% python3 -q
>>> import numpy as np
>>> import numpy.linalg as la
>>> np.set_printoptions(precision=3, suppress=True, linewidth=200)
>>> E = np.loadtxt("x.csv", delimiter=",")
>>> print(E)
[[ 0. -2.  0.  0.  0.  0.  0.  0.  0.  0.  0.  0.]
 [ 2. -1.  0.  0.  0.  0.  0.  0.  0.  0.  0.  0.]
 [ 0.  0. -1.  0.  2.  1. -3. -1.  2. -1.  1. -1.]
 [ 0.  0.  3.  0. -3. -2. -1.  0.  3. -1.  0. -1.]
 [ 0.  0.  3.  3.  3. -1.  2.  1. -1.  1.  3. -3.]
 [ 0.  0. -3.  3.  2. -3.  1.  3. -1.  3.  2.  1.]
 [ 0.  0. -1.  3. -2.  1. -3. -2.  1. -3. -1.  0.]
 [ 0.  0. -2. -3. -1. -3.  0.  2.  3.  2. -3.  3.]
 [ 0.  0.  1.  2. -2.  3.  2. -1.  0.  2. -1. -2.]
 [ 0.  0.  2.  1.  0. -2. -1. -2. -1.  2.  1. -1.]
 [ 0.  0.  1.  3.  0.  3.  3.  3.  2.  0. -3. -2.]
 [ 0.  0.  1.  0.  2. -3. -3. -1. -2.  3.  1.  2.]]
>>> # 2 blocks once reordered
>>> E @ E
array([[ -4.,   2.,   0.,   0.,   0.,   0.,   0.,   0.,   0.,   0.,   0.,   0.],
       [ -2.,  -3.,   0.,   0.,   0.,   0.,   0.,   0.,   0.,   0.,   0.,   0.],
       [  0.,   0.,   9.,   9.,   7.,   8.,  28.,  14.,  -6.,  12.,   6., -14.],
       [  0.,   0.,  -5., -13., -13.,  25.,  -4., -10.,  13.,  -8., -14.,  -3.],
       [  0.,   0.,  15.,  17.,  -5.,   9.,   2.,   6.,  29., -19.,  -5., -24.],
       [  0.,   0.,  28.,  -2., -16., -16.,   2.,   0.,  13.,   3., -14.,  -3.],
       [  0.,   0.,   2., -10.,  -9.,   1.,   8.,   6.,   0.,   0.,   3.,   2.],
       [  0.,   0.,   2., -19.,  -6.,  -5., -10., -23., -17.,  18.,  -6.,  15.],
       [  0.,   0.,  -9.,  11., -11.,  -6., -11.,  -5.,   6.,  -6.,   5.,  -1.],
       [  0.,   0.,  15.,   0.,   1.,  10.,  -4.,  -9.,   4., -11.,   4., -15.],
       [  0.,   0., -13.,   4., -18., -17., -11.,  -1.,  18.,   0.,   0.,   6.],
       [  0.,   0.,  26.,  -7.,  17.,  -7.,  -3.,  -7.,  -8.,   7.,  11., -10.]])
>>> np.allclose(E, E.T)
False
>>> np.trace(E)
np.float64(-2.0)
>>> (E + E.T) / 2
array([[ 0. ,  0. ,  0. ,  0. ,  0. ,  0. ,  0. ,  0. ,  0. ,  0. ,  0. ,  0. ],
       [ 0. , -1. ,  0. ,  0. ,  0. ,  0. ,  0. ,  0. ,  0. ,  0. ,  0. ,  0. ],
       [ 0. ,  0. , -1. ,  1.5,  2.5, -1. , -2. , -1.5,  1.5,  0.5,  1. ,  0. ],
       [ 0. ,  0. ,  1.5,  0. ,  0. ,  0.5,  1. , -1.5,  2.5,  0. ,  1.5, -0.5],
       [ 0. ,  0. ,  2.5,  0. ,  3. ,  0.5,  0. ,  0. , -1.5,  0.5,  1.5, -0.5],
       [ 0. ,  0. , -1. ,  0.5,  0.5, -3. ,  1. ,  0. ,  1. ,  0.5,  2.5, -1. ],
       [ 0. ,  0. , -2. ,  1. ,  0. ,  1. , -3. , -1. ,  1.5, -2. ,  1. , -1.5],
       [ 0. ,  0. , -1.5, -1.5,  0. ,  0. , -1. ,  2. ,  1. ,  0. ,  0. ,  1. ],
       [ 0. ,  0. ,  1.5,  2.5, -1.5,  1. ,  1.5,  1. ,  0. ,  0.5,  0.5, -2. ],
       [ 0. ,  0. ,  0.5,  0. ,  0.5,  0.5, -2. ,  0. ,  0.5,  2. ,  0.5,  1. ],
       [ 0. ,  0. ,  1. ,  1.5,  1.5,  2.5,  1. ,  0. ,  0.5,  0.5, -3. , -0.5],
       [ 0. ,  0. ,  0. , -0.5, -0.5, -1. , -1.5,  1. , -2. ,  1. , -0.5,  2. ]])
>>> (E - E.T) / 2
array([[ 0. , -2. ,  0. ,  0. ,  0. ,  0. ,  0. ,  0. ,  0. ,  0. ,  0. ,  0. ],
       [ 2. ,  0. ,  0. ,  0. ,  0. ,  0. ,  0. ,  0. ,  0. ,  0. ,  0. ,  0. ],
       [ 0. ,  0. ,  0. , -1.5, -0.5,  2. , -1. ,  0.5,  0.5, -1.5,  0. , -1. ],
       [ 0. ,  0. ,  1.5,  0. , -3. , -2.5, -2. ,  1.5,  0.5, -1. , -1.5, -0.5],
       [ 0. ,  0. ,  0.5,  3. ,  0. , -1.5,  2. ,  1. ,  0.5,  0.5,  1.5, -2.5],
       [ 0. ,  0. , -2. ,  2.5,  1.5,  0. ,  0. ,  3. , -2. ,  2.5, -0.5,  2. ],
       [ 0. ,  0. ,  1. ,  2. , -2. ,  0. ,  0. , -1. , -0.5, -1. , -2. ,  1.5],
       [ 0. ,  0. , -0.5, -1.5, -1. , -3. ,  1. ,  0. ,  2. ,  2. , -3. ,  2. ],
       [ 0. ,  0. , -0.5, -0.5, -0.5,  2. ,  0.5, -2. ,  0. ,  1.5, -1.5,  0. ],
       [ 0. ,  0. ,  1.5,  1. , -0.5, -2.5,  1. , -2. , -1.5,  0. ,  0.5, -2. ],
       [ 0. ,  0. ,  0. ,  1.5, -1.5,  0.5,  2. ,  3. ,  1.5, -0.5,  0. , -1.5],
       [ 0. ,  0. ,  1. ,  0.5,  2.5, -2. , -1.5, -2. ,  0. ,  2. ,  1.5,  0. ]])
>>> arr = np.tril(np.array([[-2, 3, -3, 5, 4, 4, 1],
...     [-3, 5, 2, -1, 4, -3, 5],
...     [-3, 1, -2, 1, -2, -4, 5],
...     [3, -1, 5, 3, 3, 2, -2],
...     [5, 5, -4, -5, -3, 5, 0],
...     [-4, -4, -5, -2, -1, -5, 5],
...     [3, -1, -5, -3, -3, 2, 2]]), -1) + np.eye(7, dtype=int)
>>> print(arr)
[[ 1  0  0  0  0  0  0]
 [-3  1  0  0  0  0  0]
 [-3  1  1  0  0  0  0]
 [ 3 -1  5  1  0  0  0]
 [ 5  5 -4 -5  1  0  0]
 [-4 -4 -5 -2 -1  1  0]
 [ 3 -1 -5 -3 -3  2  1]]
>>> M2 = arr[0, 0] * arr[1:] - np.outer(arr[1:, 0], arr[0])
>>> M2
array([[ 0,  1,  0,  0,  0,  0,  0],
       [ 0,  1,  1,  0,  0,  0,  0],
       [ 0, -1,  5,  1,  0,  0,  0],
       [ 0,  5, -4, -5,  1,  0,  0],
       [ 0, -4, -5, -2, -1,  1,  0],
       [ 0, -1, -5, -3, -3,  2,  1]])
>>> arr[:, 0] / arr[0, 0]
array([ 1., -3., -3.,  3.,  5., -4.,  3.])
>>> print(np.flatnonzero(~M2.round(6).any(axis=1)))
[]
>>> sigma = 20 * 0.2 ** np.arange(8)
>>> rng = np.random.default_rng(6005)
>>> m1 = rng.normal(size=(43, 8)) * rng.permutation(sigma)
>>> print(m1.round(3) + 0)
[[ -0.001   0.     -1.602  -0.278   0.009  27.933  -0.002  -1.579]
 [  0.001   0.      0.466   0.087  -0.003 -10.938   0.025  -0.404]
 [  0.001   0.     -2.449  -0.014  -0.001   0.292  -0.081  -0.427]
 [  0.001   0.     -2.01    0.091   0.002 -30.305  -0.006   0.549]
 [  0.001   0.     -6.604   0.02    0.014 -10.108  -0.037   0.181]
 [  0.      0.001  -1.24    0.089   0.006  39.553  -0.062  -0.035]
 [ -0.001   0.      2.6    -0.277  -0.003  17.716   0.014   0.491]
 [ -0.001   0.      0.308  -0.116  -0.001  19.156   0.003  -0.254]
 [  0.001   0.      6.408   0.095  -0.001  22.134   0.023  -0.397]
 [ -0.001   0.      0.399   0.14    0.01  -24.986  -0.027  -1.002]
 [ -0.001   0.     -3.515   0.22    0.003  -1.644   0.027   0.28 ]
 [  0.      0.     -1.775   0.019  -0.002   2.381   0.033  -0.748]
 [ -0.001  -0.001  -9.349   0.064   0.004 -46.726   0.011   1.426]
 [  0.002   0.      3.069   0.223  -0.007   2.664  -0.006  -0.111]
 [ -0.002   0.     -3.885  -0.042   0.002  -5.477  -0.027  -0.664]
 [ -0.001   0.     -4.429  -0.003   0.002 -16.068  -0.009   0.007]
 [ -0.001  -0.001  -2.7     0.133  -0.011  14.616  -0.021   1.084]
 [ -0.001   0.     -3.102  -0.024   0.001  -8.658  -0.013   0.605]
 [  0.      0.      0.66    0.095  -0.017  17.636   0.045   1.296]
 [  0.001   0.      2.022   0.021  -0.002  27.066   0.031   0.773]
 [ -0.002   0.     -0.228   0.234  -0.001  18.232  -0.023  -0.288]
 [  0.      0.     -1.886   0.045  -0.003  25.367  -0.026   1.219]
 [  0.001   0.      0.398   0.162  -0.015  13.456   0.025   0.601]
 [  0.001   0.      2.527  -0.018   0.006   5.112  -0.008   2.072]
 [  0.      0.     -0.43   -0.196  -0.012  10.166  -0.022  -0.894]
 [  0.      0.      0.929  -0.084  -0.004 -17.21    0.066  -0.416]
 [  0.001   0.     -4.872   0.143  -0.006 -18.169  -0.002   0.171]
 [  0.      0.      1.51    0.023  -0.002 -15.054   0.065  -0.359]
 [ -0.001   0.     -0.691  -0.119  -0.011  -4.779  -0.021   0.59 ]
 [ -0.001   0.      1.921   0.197   0.005  -0.416  -0.037   1.152]
 [  0.002   0.      4.63    0.038   0.006  21.664   0.012   1.446]
 [ -0.001   0.     -4.271   0.174  -0.003 -12.036   0.008   1.08 ]
 [  0.002   0.     -1.944  -0.024  -0.004  11.442  -0.004   0.154]
 [  0.      0.      3.716   0.048   0.008  15.331  -0.028  -0.177]
 [  0.      0.      8.179   0.064  -0.006  46.333  -0.045  -0.244]
 [  0.      0.      8.847   0.133   0.003   9.645   0.014  -0.005]
 [ -0.002   0.      5.434   0.035   0.005   3.435  -0.035   0.357]
 [  0.      0.      1.834   0.165  -0.013 -37.243   0.013  -0.163]
 [ -0.001   0.     -2.134   0.001   0.007   4.266   0.051  -0.34 ]
 [ -0.001   0.    -10.517  -0.035  -0.004  10.127  -0.051   0.199]
 [  0.      0.     -6.777   0.309   0.004 -19.321  -0.049   1.379]
 [  0.001   0.     -1.857  -0.084   0.002   4.929   0.061  -1.113]
 [  0.      0.      1.737  -0.067  -0.011 -21.663   0.073  -0.773]]
>>> # column 5 dominates
>>> idx = m1[:, 7] > np.median(m1[:, 7])
>>> r0 = m1[idx].mean(axis=0) - m1[~idx].mean(axis=0)
>>> ((m1 - m1.mean(axis=0)) @ r0 > 0).astype(int)
array([0, 1, 1, 1, 1, 0, 0, 0, 0, 1, 1, 1, 1, 0, 1, 1, 0, 1, 0, 0, 0, 0, 0, 0, 0, 1, 1, 1, 1, 1, 0, 1, 0, 0, 0, 0, 0, 1, 0, 1, 1, 0, 1])
>>> np.round((((m1 - m1.mean(axis=0)) @ r0 > 0) == idx).mean(), 3)
np.float64(0.535)
>>> print(np.sort(la.eigvals(E).real))
[-4.76  -4.76  -1.174 -1.174 -0.5   -0.5    0.56   0.56   0.917  0.917  3.956  3.956]
>>> np.flatnonzero(la.matrix_power((E != 0) + (E.T != 0) + np.eye(12), 12)[4])
array([ 2,  3,  4,  5,  6,  7,  8,  9, 10, 11])
>>> (la.matrix_power((E != 0) + (E.T != 0) + np.eye(12), 12) > 0).astype(int)
array([[1, 1, 0, 0, 0, 0, 0, 0, 0, 0, 0, 0],
       [1, 1, 0, 0, 0, 0, 0, 0, 0, 0, 0, 0],
       [0, 0, 1, 1, 1, 1, 1, 1, 1, 1, 1, 1],
       [0, 0, 1, 1, 1, 1, 1, 1, 1, 1, 1, 1],
       [0, 0, 1, 1, 1, 1, 1, 1, 1, 1, 1, 1],
       [0, 0, 1, 1, 1, 1, 1, 1, 1, 1, 1, 1],
       [0, 0, 1, 1, 1, 1, 1, 1, 1, 1, 1, 1],
       [0, 0, 1, 1, 1, 1, 1, 1, 1, 1, 1, 1],
       [0, 0, 1, 1, 1, 1, 1, 1, 1, 1, 1, 1],
       [0, 0, 1, 1, 1, 1, 1, 1, 1, 1, 1, 1],
       [0, 0, 1, 1, 1, 1, 1, 1, 1, 1, 1, 1],
       [0, 0, 1, 1, 1, 1, 1, 1, 1, 1, 1, 1]])
>>> Xs = m1 - m1.mean(axis=0)
>>> vecs = la.svd(Xs)[2][:6]
>>> M2 = Xs - Xs @ vecs.T @ vecs
>>> (Xs @ vecs.T).std(axis=0)
array([19.771,  3.679,  0.788,  0.114,  0.032,  0.007])
>>> la.norm(M2, axis=1).round(6).argmax()
np.int64(20)
>>> np.round(np.cov(Xs @ vecs.T, rowvar=False), 3) + 0
array([[400.18 ,   0.   ,   0.   ,   0.   ,   0.   ,   0.   ],
       [  0.   ,  13.855,   0.   ,   0.   ,   0.   ,   0.   ],
       [  0.   ,   0.   ,   0.635,   0.   ,   0.   ,   0.   ],
       [  0.   ,   0.   ,   0.   ,   0.013,   0.   ,   0.   ],
       [  0.   ,   0.   ,   0.   ,   0.   ,   0.001,   0.   ],
       [  0.   ,   0.   ,   0.   ,   0.   ,   0.   ,   0.   ]])
